$ python3 -q
>>> import numpy as np
>>> from numpy import linalg as LA
>>> np.set_printoptions(suppress=True, linewidth=100)
>>> mat = np.load("w.npy")
>>> mat
array([[ 0., -9.],
       [-9.,  0.]])
>>> P = np.triu(np.array([[2, 2], [2, 1]]), 1) + np.eye(2)
>>> Y = P @ mat @ LA.inv(P)
>>> round(float(LA.det(Y)), 2)
-81.0
>>> np.round(LA.det(mat[::-1]), 2)
np.float64(81.0)
>>> np.einsum("ii->", mat)
np.float64(0.0)
>>> E = np.load("a.npy")
>>> E
array([[  2.6,  -1. ,   1.1],
       [  0. ,   3. ,  -0.3],
       [ -1.3,  -1. ,  -0.7],
       [ -0.7,  -0.8,  -0.4],
       [  1.2,   2.1,  -0.1],
       [ -0.1,   0.8,  -0.3],
       [  0.1,  -1.3,  -0.5],
       [  1.9,   0.7,   0.8],
       [  0.4,   1. ,   0.1],
       [ -2.6,  -0.9,  -0.5],
       [ -0.1,   2.1,  -0.2],
       [ -1.1,   0.4,  -1.4],
       [  0.7,   0.5,   0.6],
       [ -1.7,   0. ,   0.5],
       [  0.4,  -0.3,   0.1],
       [  0.8,   1.6,  -0.7],
       [  0.2,   0.2,  -0.7],
       [ -0.1,  -1.1,  -1.5],
       [  0.4,  -0.8,  -0.3],
       [  1.7,  -0.5,  -1.7],
       [  3. ,   1.5, -11.5],
       [ -0.3,  -0.7,   2. ],
       [  1.5,   0. ,   0.5],
       [  1.4,   0.6,  -1.9],
       [ -0.4,  -0.1,   0.2],
       [ -0.7,  -0.1,   0. ],
       [  0.4,   1.5,   0.9]])
>>> z = E[:, 0] > np.median(E[:, 0])
>>> u = E[z].mean(axis=0) - E[~z].mean(axis=0)
>>> np.argsort(-np.abs(u).round(6), kind="stable")
array([0, 2, 1])
>>> z.astype(int)
array([1, 0, 0, 0, 1, 0, 0, 1, 1, 0, 0, 0, 1, 0, 1, 1, 0, 0, 1, 1, 1, 0, 1, 1, 0, 0, 1])
>>> Y = np.c_[E[:, :2] @ np.array([[-7, 5], [1, 8]]), np.array([-3, 7, -4, 8, 3, -9, -3, -9, 2, 9, 8, 8, 0, -7, 5, 0, -8, -2, 1, 0, 4, 2, -4, -8, 8, -7, -1])]
>>> Y.round(2)
array([[-19.2,   5. ,  -3. ],
       [  3. ,  24. ,   7. ],
       [  8.1, -14.5,  -4. ],
       [  4.1,  -9.9,   8. ],
       [ -6.3,  22.8,   3. ],
       [  1.5,   5.9,  -9. ],
       [ -2. ,  -9.9,  -3. ],
       [-12.6,  15.1,  -9. ],
       [ -1.8,  10. ,   2. ],
       [ 17.3, -20.2,   9. ],
       [  2.8,  16.3,   8. ],
       [  8.1,  -2.3,   8. ],
       [ -4.4,   7.5,   0. ],
       [ 11.9,  -8.5,  -7. ],
       [ -3.1,  -0.4,   5. ],
       [ -4. ,  16.8,   0. ],
       [ -1.2,   2.6,  -8. ],
       [ -0.4,  -9.3,  -2. ],
       [ -3.6,  -4.4,   1. ],
       [-12.4,   4.5,   0. ],
       [-19.5,  27. ,   4. ],
       [  1.4,  -7.1,   2. ],
       [-10.5,   7.5,  -4. ],
       [ -9.2,  11.8,  -8. ],
       [  2.7,  -2.8,   8. ],
       [  4.8,  -4.3,  -7. ],
       [ -1.3,  14. ,  -1. ]])
>>> np.round(LA.lstsq(E, Y[:, 0])[0], 2) + 0
array([-7.,  1.,  0.])
>>> np.round(LA.norm(LA.qr(E)[0].T @ Y, axis=0) ** 2 / ((Y ** 2).sum(axis=0) + 1e-12), 2)
array([1.  , 1.  , 0.16])
>>> LA.matrix_rank(Y)
np.int64(3)
>>> x0 = np.array([3, 0, 1])
>>> y = E @ x0
>>> np.round(LA.lstsq(E, y)[0], 2) + 0
array([3., 0., 1.])
>>> rng = np.random.default_rng(3094)
>>> y = y + 0.02 * rng.normal(size=27)
>>> y.round(2)
array([ 8.9 , -0.33, -4.61, -2.5 ,  3.52, -0.6 , -0.21,  6.49,  1.3 , -8.34, -0.48, -4.7 ,  2.68,
       -4.63,  1.3 ,  1.72, -0.09, -1.78,  0.91,  3.39, -2.48,  1.1 ,  4.98,  2.32, -1.01, -2.08,
        2.12])
>>> beta, *_ = LA.lstsq(E, y)
>>> [round(float(LA.norm(LA.solve(E.T @ E + lam * np.eye(3), E.T @ y))), 2) for lam in (0, 1, 10, 100)]
[3.16, 3.07, 2.45, 0.82]
>>> K = np.array([[-5, 2, -2], [-3, -3, -3], [3, -1, -4], [-5, -4, -1]])
>>> K
array([[-5,  2, -2],
       [-3, -3, -3],
       [ 3, -1, -4],
       [-5, -4, -1]])
>>> q, r_ = LA.qr(K)
>>> np.round(q.T @ q, 2) + 0
array([[1., 0., 0.],
       [0., 1., 0.],
       [0., 0., 1.]])
>>> r_.round(2)
array([[8.25, 1.94, 1.46],
       [0.  , 5.12, 1.99],
       [0.  , 0.  , 4.89]])
>>> q.shape, r_.shape
((4, 3), (3, 3))
>>> Y = np.c_[K[:, :1] @ np.array([[-4]]), np.array([2, -1, 2, -2])]
>>> Y
array([[ 20,   2],
       [ 12,  -1],
       [-12,   2],
       [ 20,  -2]])
>>> np.round(LA.norm(Y - K @ LA.lstsq(K, Y)[0], axis=0), 2) + 0
array([0.  , 0.66])
>>> Y = np.array([[3, 0], [0, 1]])
>>> J = np.tile(Y, (2, 2))
>>> J
array([[3, 0, 3, 0],
       [0, 1, 0, 1],
       [3, 0, 3, 0],
       [0, 1, 0, 1]])
>>> Y = J / np.sqrt((J ** 2).mean(axis=1, keepdims=True))
>>> LA.matrix_rank(J - J.mean(axis=1, keepdims=True))
np.int64(1)
>>> LA.matrix_rank(J, rtol=0.1)
np.int64(2)
>>> np.argsort(-LA.norm(J, axis=0).round(6), kind="stable")[:3]
array([0, 2, 1])
>>> round(float(LA.norm(J, 2) / LA.norm(J)), 2)
0.95
>>> LA.cond(J) > 100
np.True_
>>> [round(float(x), 2) for x in LA.svd(J, compute_uv=False)[:3]]
[6.0, 2.0, 0.0]
>>> U, sv, Vt = LA.svd(J)
>>> V = Vt[:(sv > 1e-8).sum()]
>>> x0 = J[0] + -2 * J[3] + rng.integers(2) * np.eye(4)[0]
>>> x0
array([ 4., -2.,  3., -2.])
>>> np.allclose(V.T @ V @ x0, x0)
False
>>> np.round(np.diag(V.T @ V), 2)
array([0.5, 0.5, 0.5, 0.5])
>>> np.round(LA.norm(x0 - V.T @ V @ x0), 2)
np.float64(0.71)
>>> evals, V = LA.eigh(J)
>>> np.unique(evals.round(6) + 0, return_counts=True)[1]
array([2, 1, 1])
>>> np.round(LA.eigvalsh(J + 5 * np.eye(4)), 2)
array([ 5.,  5.,  7., 11.])
>>> evals.sum(), np.trace(J)
(np.float64(8.0), np.int64(8))
>>> np.abs(V[:, -1]).round(6).argmax()
np.int64(0)
>>> np.round(V @ np.diag(evals) @ V.T, 2)
array([[3., 0., 3., 0.],
       [0., 1., 0., 1.],
       [3., 0., 3., 0.],
       [0., 1., 0., 1.]])
>>> np.round(V.T @ J @ V, 2) + 0
array([[0., 0., 0., 0.],
       [0., 0., 0., 0.],
       [0., 0., 2., 0.],
       [0., 0., 0., 6.]])
>>> np.round(LA.svd(J, compute_uv=False), 2) + 0
array([6., 2., 0., 0.])
>>> q, _ = LA.qr(np.array([[0.1, -1.5, 0.3],
...     [0.6, -1.1, -0.9],
...     [-0.2, -1.1, 0.4],
...     [-0.5, 0.6, 1.3]]))
>>> W0 = q @ q.T
>>> W0.round(2)
array([[ 0.67,  0.33,  0.25,  0.23],
       [ 0.33,  0.68, -0.25, -0.22],
       [ 0.25, -0.25,  0.81, -0.17],
       [ 0.23, -0.22, -0.17,  0.84]])
>>> np.round(W0 @ W0, 2)
array([[ 0.67,  0.33,  0.25,  0.23],
       [ 0.33,  0.68, -0.25, -0.22],
       [ 0.25, -0.25,  0.81, -0.17],
       [ 0.23, -0.22, -0.17,  0.84]])
>>> round(np.trace(W0), 2)
np.float64(3.0)
>>> (W0 - W0.T) / 2
array([[0., 0., 0., 0.],
       [0., 0., 0., 0.],
       [0., 0., 0., 0.],
       [0., 0., 0., 0.]])
>>> round(np.abs(LA.eigvals(W0)).max(), 2)
np.float64(1.0)
>>> np.allclose(W0 @ W0.T, W0.T @ W0)
True
>>> round(float(LA.det(W0)), 2)
0.0
